>>> import numpy as np
>>> np.set_printoptions(precision=3, suppress=True, linewidth=200, legacy="1.25")
>>> tidy = lambda a: np.round(a, 3) + 0
>>> rng = np.random.default_rng(7289)
>>> X = np.eye(7, dtype=int)[rng.permutation(7)]
>>> X
array([[0, 1, 0, 0, 0, 0, 0],
       [1, 0, 0, 0, 0, 0, 0],
       [0, 0, 0, 0, 0, 1, 0],
       [0, 0, 0, 0, 1, 0, 0],
       [0, 0, 0, 0, 0, 0, 1],
       [0, 0, 0, 1, 0, 0, 0],
       [0, 0, 1, 0, 0, 0, 0]])
>>> # 2 blocks once reordered
>>> vec = np.array([-1, -1, 2, 0, 1, -2, 1])
>>> tidy(np.abs(np.linalg.eigvals(X)))
array([1., 1., 1., 1., 1., 1., 1.])
>>> tidy(np.linalg.norm(vec)), tidy(np.linalg.norm(X @ vec))
(3.464, 3.464)
>>> 7 - np.linalg.matrix_rank(X - np.eye(7), tol=1e-8)
2
>>> tidy(np.linalg.det(X))
-1.0
>>> [p for p in range(1, 25) if np.allclose(np.linalg.matrix_power(X, p), np.eye(7))]
[10, 20]
>>> tidy(np.sort(np.abs(np.linalg.eigvals(X)))[::-1])
array([1., 1., 1., 1., 1., 1., 1.])
>>> X.sum(axis=1)
array([1, 1, 1, 1, 1, 1, 1])
>>> X @ np.ones(7)
array([1., 1., 1., 1., 1., 1., 1.])
>>> np.linalg.matrix_power(X, 100)
array([[1, 0, 0, 0, 0, 0, 0],
       [0, 1, 0, 0, 0, 0, 0],
       [0, 0, 1, 0, 0, 0, 0],
       [0, 0, 0, 1, 0, 0, 0],
       [0, 0, 0, 0, 1, 0, 0],
       [0, 0, 0, 0, 0, 1, 0],
       [0, 0, 0, 0, 0, 0, 1]])
>>> np.linalg.matrix_power(X, 2)
array([[1, 0, 0, 0, 0, 0, 0],
       [0, 1, 0, 0, 0, 0, 0],
       [0, 0, 0, 1, 0, 0, 0],
       [0, 0, 0, 0, 0, 0, 1],
       [0, 0, 1, 0, 0, 0, 0],
       [0, 0, 0, 0, 1, 0, 0],
       [0, 0, 0, 0, 0, 1, 0]])
>>> p = np.eye(7)[0]
>>> for _ in range(4):
...     p = p @ X
...     print(p.round(3))
... 
[0. 1. 0. 0. 0. 0. 0.]
[1. 0. 0. 0. 0. 0. 0.]
[0. 1. 0. 0. 0. 0. 0.]
[1. 0. 0. 0. 0. 0. 0.]
>>> C2 = X.T @ X
>>> (X @ X.T).shape
(7, 7)
>>> tidy(np.linalg.svd(X, compute_uv=False) ** 2)
array([1., 1., 1., 1., 1., 1., 1.])
>>> np.diag(C2)
array([1, 1, 1, 1, 1, 1, 1])
>>> np.linalg.matrix_rank(C2)
7
>>> idx = rng.integers(0, 2, 6)
>>> J = (idx[:, None] == idx) * -3 + np.eye(6)
>>> J
array([[-2.,  0.,  0., -3., -3.,  0.],
       [ 0., -2., -3.,  0.,  0., -3.],
       [ 0., -3., -2.,  0.,  0., -3.],
       [-3.,  0.,  0., -2., -3.,  0.],
       [-3.,  0.,  0., -3., -2.,  0.],
       [ 0., -3., -3.,  0.,  0., -2.]])
>>> tidy(np.linalg.eigvalsh(J).min())
-8.0
>>> np.all(np.linalg.eigvalsh(J) > 0)
False
>>> [round(float(np.linalg.det(J[:i, :i])), 2) + 0 for i in range(1, 7)]
[-2.0, 4.0, 10.0, 25.0, 40.0, 64.0]
>>> tidy(np.sort(np.abs(np.linalg.eigvals(J))))
array([1., 1., 1., 1., 8., 8.])
>>> np.trace(J)
-12.0
>>> np.allclose(J, J.T)
True
>>> W1 = np.array([[3, 2, 2, 2, 1],
...     [4, 4, 3, 2, 0],
...     [5, 2, 1, 5, 3],
...     [3, 0, 3, 5, 5],
...     [1, 4, 3, 0, 5],
...     [2, 2, 3, 2, 4]])
>>> coef = np.array([-1, -1, 1, 2, -4])
>>> H = np.maximum(J @ W1 + coef, 0)
>>> np.linalg.matrix_rank(H)
0
>>> Z = np.array([[-1, 4, -1], [-5, 0, -5], [-2, 4, 3], [-3, 3, -4], [-2, -4, 1]])
>>> W1 @ Z
array([[-25,  22, -14],
       [-36,  34, -23],
       [-38,  27, -29],
       [-34,  19,  -9],
       [-37,  -4,  -7],
       [-32,  10,  -7]])
>>> (H @ Z).round(6).argmax(axis=1)
array([0, 0, 0, 0, 0, 0])
>>> w, V = np.linalg.eigh(J)
>>> vec = np.array([1, 3, 5, -5, 5, 3])
>>> vec @ J @ vec
-272.0
>>> tidy(np.linalg.eigvalsh(J[1:, 1:]))
array([-8., -5.,  1.,  1.,  1.])
>>> E = np.load("m.npy")
>>> E
array([[ 1, -1, -1,  0, -2, -1,  0],
       [ 0,  0, -2,  0,  0,  1, -2],
       [-1, -1, -2, -1, -2,  1,  1],
       [-1,  2, -2, -1, -2,  2,  2],
       [-2, -1, -2,  0,  2, -1, -1],
       [ 0,  0, -2,  0,  0,  1, -2],
       [ 0, -2,  0,  2, -2, -2, -2]])
>>> # rows 1 and 5 are equal
>>> vec = np.array([0, -2, -2, -1, -1, -1, -1])
>>> a = np.maximum(E @ vec, 0)
>>> np.flatnonzero(a > 1e-9)
array([0, 1, 2, 4, 5, 6])
>>> E * (a > 1e-9)[:, None]
array([[ 1, -1, -1,  0, -2, -1,  0],
       [ 0,  0, -2,  0,  0,  1, -2],
       [-1, -1, -2, -1, -2,  1,  1],
       [ 0,  0,  0,  0,  0,  0,  0],
       [-2, -1, -2,  0,  2, -1, -1],
       [ 0,  0, -2,  0,  0,  1, -2],
       [ 0, -2,  0,  2, -2, -2, -2]])
>>> Uu, sig, vt = np.linalg.svd(E)
>>> V = vt[:(sig > 1e-8).sum()]
>>> vec = E[4] + -1 * E[0] + rng.integers(2) * np.eye(7)[4]
>>> vec
array([-3.,  0., -1.,  0.,  5.,  0., -1.])
>>> np.linalg.matrix_rank(np.vstack([E, vec]))
7
>>> tidy(np.diag(V.T @ V))
array([0.926, 0.946, 0.93 , 0.504, 0.942, 0.917, 0.834])
>>> rank = np.linalg.matrix_rank(E)
>>> rank
6
>>> ns = np.linalg.svd(E)[2][rank:].T
>>> [int(np.linalg.matrix_rank(E[:, :j + 1])) for j in range(7)]
[1, 2, 3, 4, 5, 6, 6]
>>> ns.shape
(7, 1)
>>> out = E / np.sqrt((E ** 2).mean(axis=1, keepdims=True))
>>> np.linalg.matrix_rank(E - E.mean(axis=1, keepdims=True))
6
>>> tidy(E - E.mean(axis=1, keepdims=True))
array([[ 1.571, -0.429, -0.429,  0.571, -1.429, -0.429,  0.571],
       [ 0.429,  0.429, -1.571,  0.429,  0.429,  1.429, -1.571],
       [-0.286, -0.286, -1.286, -0.286, -1.286,  1.714,  1.714],
       [-1.   ,  2.   , -2.   , -1.   , -2.   ,  2.   ,  2.   ],
       [-1.286, -0.286, -1.286,  0.714,  2.714, -0.286, -0.286],
       [ 0.429,  0.429, -1.571,  0.429,  0.429,  1.429, -1.571],
       [ 0.857, -1.143,  0.857,  2.857, -1.143, -1.143, -1.143]])
>>> np.linalg.matrix_rank(out) == np.linalg.matrix_rank(E)
True
>>> tidy(np.linalg.norm(out, axis=1))
array([2.646, 2.646, 2.646, 2.646, 2.646, 2.646, 2.646])
>>> M = np.vander(np.arange(7) - 1, 4, increasing=True)
>>> M
array([[  1,  -1,   1,  -1],
       [  1,   0,   0,   0],
       [  1,   1,   1,   1],
       [  1,   2,   4,   8],
       [  1,   3,   9,  27],
       [  1,   4,  16,  64],
       [  1,   5,  25, 125]])
>>> # column 3 is much longer than the rest
>>> np.linalg.matrix_rank(M, rtol=0.1)
1
>>> tidy(np.abs(np.linalg.svd(M)[2][-1]))
array([0.707, 0.507, 0.487, 0.073])
>>> vec = np.array([-1, 2, -1, -2])
>>> rhs = M @ vec
>>> coef, lr = np.zeros(4), 1 / np.linalg.norm(M, 2) ** 2
>>> for i in range(40):
...     coef -= lr * M.T @ (M @ coef - rhs)
...     if i % 10 == 0: print(i, round(np.linalg.norm(M @ coef - rhs), 3))
... 
0 4.246
10 4.235
20 4.224
30 4.213
>>> tidy(coef)
array([-0.026, -0.081, -0.431, -2.034])
>>> tidy(np.linalg.cond(M))
115.376
>>> vec = np.array([1, 3, 0, -1])
>>> rhs = M @ vec
>>> tidy(np.linalg.pinv(M) @ M)
array([[1., 0., 0., 0.],
       [0., 1., 0., 0.],
       [0., 0., 1., 0.],
       [0., 0., 0., 1.]])
>>> rhs
array([  -1,    1,    3,   -1,  -17,  -51, -109])
>>> rhs = rhs + 0.1 * rng.normal(size=7)
>>> tidy(rhs)
array([  -1.054,    0.924,    2.966,   -1.107,  -16.958,  -50.881, -108.957])
>>> coef, *_ = np.linalg.lstsq(M, rhs)
>>> tidy(np.linalg.norm(rhs - M @ coef))
0.107
>>> tidy(coef)
array([ 0.907,  2.986,  0.033, -1.005])
>>> Q, V = np.linalg.qr(M[:, :2])[0], np.linalg.qr(M[:, 2:])[0]
>>> sig = np.linalg.svd(Q.T @ V, compute_uv=False)
>>> tidy(np.linalg.norm(Q @ Q.T - V @ V.T, 2))
0.883
>>> (sig > 0.9).sum()
1
>>> tidy(sig)
array([0.978, 0.47 ])
>>> tidy(np.degrees(np.arccos(sig.clip(0, 1))))
array([12.057, 61.952])
>>> K = np.load("layer19.npy")
>>> tidy(K)
array([[0.5  , 0.   , 0.   , 0.5  , 0.   , 0.   , 0.   ],
       [0.   , 0.5  , 0.   , 0.   , 0.   , 0.5  , 0.   ],
       [0.   , 0.25 , 0.5  , 0.25 , 0.   , 0.   , 0.   ],
       [0.   , 0.   , 0.   , 0.667, 0.333, 0.   , 0.   ],
       [0.   , 0.   , 0.   , 0.333, 0.333, 0.333, 0.   ],
       [0.   , 0.5  , 0.   , 0.   , 0.   , 0.5  , 0.   ],
       [0.   , 0.5  , 0.   , 0.   , 0.   , 0.   , 0.5  ]])
>>> # row-stochastic, so 1 is an eigenvalue
>>> [round(float(x), 3) for x in np.linalg.svd(K, compute_uv=False)[:3]]
[1.159, 1.01, 0.626]
>>> np.linalg.matrix_rank(K, rtol=0.1)
6
>>> np.linalg.cond(K) > 100
True
>>> tidy(np.linalg.norm(K, 2) / np.linalg.norm(K))
0.642
>>> W1 = np.array([[4, 1, 4, 1, 3],
...     [5, 5, 0, 0, 4],
...     [3, 2, 1, 3, 5],
...     [0, 5, 2, 5, 5],
...     [2, 2, 5, 1, 2],
...     [4, 4, 1, 1, 0],
...     [0, 4, 2, 0, 0]])
>>> coef = np.array([2, 1, 1, -1, 2])
>>> H = np.maximum(K @ W1 + coef, 0)
>>> (H > 0).astype(int)
array([[1, 1, 1, 1, 1],
       [1, 1, 1, 0, 1],
       [1, 1, 1, 1, 1],
       [1, 1, 1, 1, 1],
       [1, 1, 1, 1, 1],
       [1, 1, 1, 0, 1],
       [1, 1, 1, 0, 1]])
>>> tidy((H > 0).mean(axis=0))
array([1.   , 1.   , 1.   , 0.571, 1.   ])
>>> tidy(H)
array([[4.   , 4.   , 4.   , 2.   , 6.   ],
       [6.5  , 5.5  , 1.5  , 0.   , 4.   ],
       [4.75 , 4.5  , 2.   , 1.75 , 6.75 ],
       [2.667, 5.   , 4.   , 2.667, 6.   ],
       [4.   , 4.667, 3.667, 1.333, 4.333],
       [6.5  , 5.5  , 1.5  , 0.   , 4.   ],
       [4.5  , 5.5  , 2.   , 0.   , 4.   ]])
>>> np.linalg.matrix_rank(H)
5
>>> Z = np.array([[1, 3], [3, 1], [1, -3], [2, 1], [0, 2]])
>>> W1 @ Z
array([[13,  8],
       [20, 28],
       [16, 21],
       [27, 14],
       [15, -2],
       [19, 14],
       [14, -2]])
>>> tidy(H @ Z)
array([[24.   , 18.   ],
       [24.5  , 28.5  ],
       [23.75 , 28.   ],
       [27.   , 15.667],
       [24.333, 15.667],
       [24.5  , 28.5  ],
       [23.   , 21.   ]])
>>> (H @ Z).round(6).argmax(axis=1)
array([0, 1, 1, 0, 0, 1, 0])
>>> C2 = H.T @ H
>>> tidy(np.linalg.eigvalsh(C2)[::-1])
array([562.016,  29.822,   4.614,   1.706,   0.28 ])
>>> tidy(np.trace(C2)), tidy((H ** 2).sum())
(598.438, 598.438)
>>> (H @ H.T).shape
(7, 7)
>>> np.allclose(C2, C2.T)
True
>>> out = np.array([[0, 2], [2, 2]])
>>> mat = np.block([[np.zeros((2, 2)), out], [out.T, np.zeros((2, 2))]])
>>> mat
array([[0., 0., 0., 2.],
       [0., 0., 2., 2.],
       [0., 2., 0., 0.],
       [2., 2., 0., 0.]])
>>> # equal to its transpose
>>> w, V = np.linalg.eigh(mat)
>>> vec = np.array([2, 5, 5, 2])
>>> tidy(V * np.maximum(w, 0) @ V.T)
array([[0.894, 0.447, 0.   , 1.   ],
       [0.447, 1.342, 1.   , 1.   ],
       [0.   , 1.   , 0.894, 0.447],
       [1.   , 1.   , 0.447, 1.342]])
>>> np.abs(mat).sum(axis=1).max(), tidy(np.abs(w).max())
(4.0, 3.236)
>>> (np.sign(V[:, -1].round(6)) == np.sign(V[0, -1].round(6))).astype(int)
array([1, 1, 1, 1])
>>> out = np.linalg.inv(mat)
>>> (np.abs(out) > 1e-9).astype(int)
array([[0, 0, 1, 1],
       [0, 0, 1, 0],
       [1, 1, 0, 0],
       [1, 0, 0, 0]])
>>> tidy(np.linalg.det(mat) * np.linalg.det(out))
1.0
>>> mat @ out
array([[1., 0., 0., 0.],
       [0., 1., 0., 0.],
       [0., 0., 1., 0.],
       [0., 0., 0., 1.]])
>>> tidy(np.linalg.slogdet(mat)[0])
1.0
>>> tidy(np.linalg.cond(mat))
2.618
>>> tidy(np.linalg.inv(out))
array([[0., 0., 0., 2.],
       [0., 0., 2., 2.],
       [0., 2., 0., 0.],
       [2., 2., 0., 0.]])
>>> out
array([[ 0. ,  0. , -0.5,  0.5],
       [ 0. ,  0. ,  0.5,  0. ],
       [-0.5,  0.5,  0. ,  0. ],
       [ 0.5,  0. ,  0. ,  0. ]])
>>> (mat + mat.T) / 2
array([[0., 0., 0., 2.],
       [0., 0., 2., 2.],
       [0., 2., 0., 0.],
       [2., 2., 0., 0.]])
>>> tidy(np.abs(np.linalg.eigvals(mat)).max())
3.236
>>> np.allclose(mat, mat.T)
True
>>> proj = np.triu(np.array([[-2, -2, 2, -2], [2, 2, 0, -1], [-1, 2, 1, 1], [-1, -2, 0, -2]]), 1) + np.eye(4)
>>> out = proj @ mat @ np.linalg.inv(proj)
>>> tidy(np.poly(out))
array([  1.,   0., -12.,   0.,  16.])
>>> np.linalg.matrix_rank(out)
4
>>> tidy(np.linalg.det(out))
16.0
>>> proj @ mat - mat @ proj
array([[-4.,  0., -4., -4.],
       [-2., -2.,  0., -2.],
       [ 2.,  2.,  0.,  2.],
       [ 0.,  4., -4.,  6.]])
>>> out
array([[ -4.,  -8.,   4., -22.],
       [ -2.,  -6.,   6., -14.],
       [  2.,   8.,  -4.,  16.],
       [  2.,   6.,  -4.,  14.]])
>>> data = np.loadtxt("arr.csv", delimiter=",")
>>> tidy(data)
array([[-0.038,  0.075, -0.644],
       [ 0.038, -0.012,  0.514],
       [ 0.565, -0.687,  0.142],
       [-0.038,  0.137,  0.039],
       [-0.603, -0.706, -0.193],
       [-0.414,  0.012,  0.507],
       [ 0.377, -0.062, -0.077]])
>>> # keeps lengths
>>> Q, R = np.linalg.qr(data)
>>> tidy(Q @ R)
array([[-0.038,  0.075, -0.644],
       [ 0.038, -0.012,  0.514],
       [ 0.565, -0.687,  0.142],
       [-0.038,  0.137,  0.039],
       [-0.603, -0.706, -0.193],
       [-0.414,  0.012,  0.507],
       [ 0.377, -0.062, -0.077]])
>>> tidy(np.trace(Q @ Q.T))
3.0
>>> tidy(abs(R[0, 0])), tidy(np.linalg.norm(data[:, 0]))
(1.0, 1.0)
>>> tidy(R)
array([[1., 0., 0.],
       [0., 1., 0.],
       [0., 0., 1.]])
>>> Q.shape, R.shape
((7, 3), (3, 3))
>>> tidy(np.abs(np.diag(R)))
array([1., 1., 1.])
>>> out = data / np.linalg.norm(data, axis=1, keepdims=True)
>>> C2 = out @ out.T
>>> tidy(np.linalg.norm(out, axis=1))
array([1., 1., 1., 1., 1., 1., 1.])
>>> (C2 - 2 * np.eye(7)).round(6).argmax(axis=1)
array([4, 5, 6, 5, 5, 1, 2])
>>> (np.abs(C2) > 0.9).astype(int)
array([[1, 1, 0, 0, 0, 0, 0],
       [1, 1, 0, 0, 0, 0, 0],
       [0, 0, 1, 0, 0, 0, 0],
       [0, 0, 0, 1, 0, 0, 0],
       [0, 0, 0, 0, 1, 0, 0],
       [0, 0, 0, 0, 0, 1, 0],
       [0, 0, 0, 0, 0, 0, 1]])
>>> np.argwhere(np.triu(np.abs(C2) > 0.95, 1))
array([[0, 1]])
>>> Q, V = np.linalg.qr(data[:, :1])[0], np.linalg.qr(data[:, 1:])[0]
>>> sig = np.linalg.svd(Q.T @ V, compute_uv=False)
>>> tidy(np.degrees(np.arccos(sig.clip(0, 1))))
array([90.])
>>> vec = np.array([-1, -1, 1])
>>> rhs = data @ vec
>>> coef, lr = np.zeros(3), 1 / np.linalg.norm(data, 2) ** 2
>>> for i in range(60):
...     coef -= lr * data.T @ (data @ coef - rhs)
...     if i % 10 == 0: print(i, round(np.linalg.norm(data @ coef - rhs), 3))
... 
0 0.0
10 0.0
20 0.0
30 0.0
40 0.0
50 0.0
>>> tidy(coef)
array([-1., -1.,  1.])
